$ python -q
>>> import numpy as np
>>> np.set_printoptions(precision=2, suppress=True, linewidth=200, legacy="1.25")
>>> E = np.array([[0.45, -0.2, -0.54, 0.91, 0.21, 0.22],
...     [-0.2, -0.07, 0.3, -0.09, 0.94, 0.08],
...     [-0.54, 0.3, -1.68, 0.03, 0.43, -0.48],
...     [0.91, -0.09, 0.03, -1.31, 0.37, -0.77],
...     [0.21, 0.94, 0.43, 0.37, -0.04, 0.15],
...     [0.22, 0.08, -0.48, -0.77, 0.15, 0.65]])
>>> out = np.linalg.inv(E)
>>> print(np.round(E @ out, 2) + 0)
[[1. 0. 0. 0. 0. 0.]
 [0. 1. 0. 0. 0. 0.]
 [0. 0. 1. 0. 0. 0.]
 [0. 0. 0. 1. 0. 0.]
 [0. 0. 0. 0. 1. 0.]
 [0. 0. 0. 0. 0. 1.]]
>>> print(np.round(np.linalg.slogdet(E)[0], 2))
-1.0
>>> print(round(float(np.linalg.eigvalsh(E).min()), 2))
-2.0
>>> t3 = np.stack([E, -2 * E, E[::-1]])
>>> print(np.linalg.det(t3))
[  -4.   -255.72    4.  ]
>>> print(np.linalg.norm(t3, axis=(1, 2)))
[3.46 6.92 3.46]
>>> print(np.linalg.matrix_rank(t3))
[6 6 6]
>>> print(np.linalg.matrix_rank(t3.reshape(3, -1)))
2
>>> q, evecs = np.linalg.qr(E[:, :5])[0], np.linalg.qr(E[:, 5:])[0]
>>> s = np.linalg.svd(q.T @ evecs, compute_uv=False)
>>> print((s > 0.9).sum())
0
>>> print(round(np.linalg.norm(q @ q.T - evecs @ evecs.T, 2), 2))
1.0
>>> print(s)
[0.42]
>>> w, evecs = np.linalg.eigh(E)
>>> x = np.array([-2, 0, -1, 1, -1, -1])
>>> print(np.linalg.eigvalsh(E[1:, 1:]))
[-1.99 -1.6  -0.86  1.    1.  ]
>>> print(np.round(x @ E @ x / (x @ x), 2), round(float(w[0]), 2), round(w[-1], 2))
-0.46 -2.0 1.01
>>> F = np.load("layer19.npy")
>>> print(F)
[[1 0 0 0 0 0]
 [6 1 0 0 0 0]
 [1 7 1 0 0 0]
 [9 2 3 1 0 0]
 [4 1 8 6 1 0]
 [0 6 7 4 6 1]]
>>> out = F / np.linalg.norm(F, axis=1, keepdims=True)
>>> cov = out @ out.T
>>> print(np.argwhere(np.triu(np.abs(cov) > 0.95, 1)))
[[0 1]]
>>> print(round(float(np.degrees(np.arccos(np.clip(cov[2, 3], -1, 1)))), 2))
68.07
>>> print(cov[2])
[0.14 0.3  1.   0.37 0.24 0.58]
>>> print(cov)
[[1.   0.99 0.14 0.92 0.37 0.  ]
 [0.99 1.   0.3  0.94 0.38 0.08]
 [0.14 0.3  1.   0.37 0.24 0.58]
 [0.92 0.94 0.37 1.   0.64 0.32]
 [0.37 0.38 0.24 0.64 1.   0.72]
 [0.   0.08 0.58 0.32 0.72 1.  ]]
>>> K = np.load("case9.npy")
>>> print(K)
[[-4  0 -2 -3]
 [-4  0  0 -2]
 [ 0  0  0  0]
 [-1  2 -3  0]
 [-6 -2  0 -3]
 [-2 -2  0 -1]
 [-2  2 -2 -2]
 [-2 -2  0 -1]
 [-2 -2  2  0]
 [-1 -2  1  2]
 [ 1  0 -1  2]
 [ 0  0  0  0]
 [ 0  0  0  0]
 [-4  0  0 -2]
 [ 0  0  0  0]]
>>> cent = K[[8, 10]].astype(float)
>>> for _ in range(3):
...     idx = np.linalg.norm(K[:, None] - cent, axis=-1).argmin(axis=1)
...     cent = np.array([K[idx == j].mean(axis=0) for j in range(2)])
... 
>>> print(idx)
[0 0 1 1 0 0 1 0 0 1 1 1 1 0 1]
>>> print(np.bincount(idx))
[7 8]
>>> print(cent)
[[-3.43 -1.14  0.   -1.71]
 [-0.38  0.25 -0.62  0.25]]
>>> print(cent[1] - cent[0])
[ 3.05  1.39 -0.62  1.96]
